$ python -q
>>> import numpy as np
>>> np.set_printoptions(suppress=True, linewidth=160)
>>> def tidy(a):
...     return np.round(a, 3) + 0
... 
>>> A = np.load("dump.npy")
>>> A
array([[-1,  0,  1,  2,  3,  4,  5],
       [ 6,  7,  8,  9, 10, 11, 12],
       [13, 14, 15, 16, 17, 18, 19],
       [20, 21, 22, 23, 24, 25, 26],
       [27, 28, 29, 30, 31, 32, 33],
       [34, 35, 36, 37, 38, 39, 40],
       [41, 42, 43, 44, 45, 46, 47],
       [48, 49, 50, 51, 52, 53, 54],
       [55, 56, 57, 58, 59, 60, 61],
       [62, 63, 64, 65, 66, 67, 68],
       [69, 70, 71, 72, 73, 74, 75]])
>>> try:
...     np.linalg.inv(A)
... except np.linalg.LinAlgError as e:
...     print(repr(e))
... 
LinAlgError('Last 2 dimensions of the array must be square')
>>> tidy(A @ np.linalg.pinv(A) @ A)
array([[-1.,  0.,  1.,  2.,  3.,  4.,  5.],
       [ 6.,  7.,  8.,  9., 10., 11., 12.],
       [13., 14., 15., 16., 17., 18., 19.],
       [20., 21., 22., 23., 24., 25., 26.],
       [27., 28., 29., 30., 31., 32., 33.],
       [34., 35., 36., 37., 38., 39., 40.],
       [41., 42., 43., 44., 45., 46., 47.],
       [48., 49., 50., 51., 52., 53., 54.],
       [55., 56., 57., 58., 59., 60., 61.],
       [62., 63., 64., 65., 66., 67., 68.],
       [69., 70., 71., 72., 73., 74., 75.]])
>>> np.linalg.lstsq(A[:-1].T, A[-1])[2]
np.int32(2)
>>> U, sig, VT = np.linalg.svd(A)
>>> evecs = VT[:(sig > 1e-8).sum()]
>>> rng = np.random.default_rng(9498)
>>> vec = A[1] + -1 * A[2] + rng.integers(2) * np.eye(7)[1]
>>> vec
array([-7., -7., -7., -7., -7., -7., -7.])
>>> tidy(np.linalg.norm(vec - evecs.T @ evecs @ vec))
np.float64(0.0)
>>> np.linalg.matrix_rank(np.vstack([A, vec]))
np.int64(2)
>>> tidy(evecs.T @ evecs)
array([[ 0.464,  0.357,  0.25 ,  0.143,  0.036, -0.071, -0.179],
       [ 0.357,  0.286,  0.214,  0.143,  0.071,  0.   , -0.071],
       [ 0.25 ,  0.214,  0.179,  0.143,  0.107,  0.071,  0.036],
       [ 0.143,  0.143,  0.143,  0.143,  0.143,  0.143,  0.143],
       [ 0.036,  0.071,  0.107,  0.143,  0.179,  0.214,  0.25 ],
       [-0.071,  0.   ,  0.071,  0.143,  0.214,  0.286,  0.357],
       [-0.179, -0.071,  0.036,  0.143,  0.25 ,  0.357,  0.464]])
>>> np.allclose(evecs.T @ evecs @ vec, vec)
True
>>> tidy(np.diag(evecs.T @ evecs))
array([0.464, 0.286, 0.179, 0.143, 0.179, 0.286, 0.464])
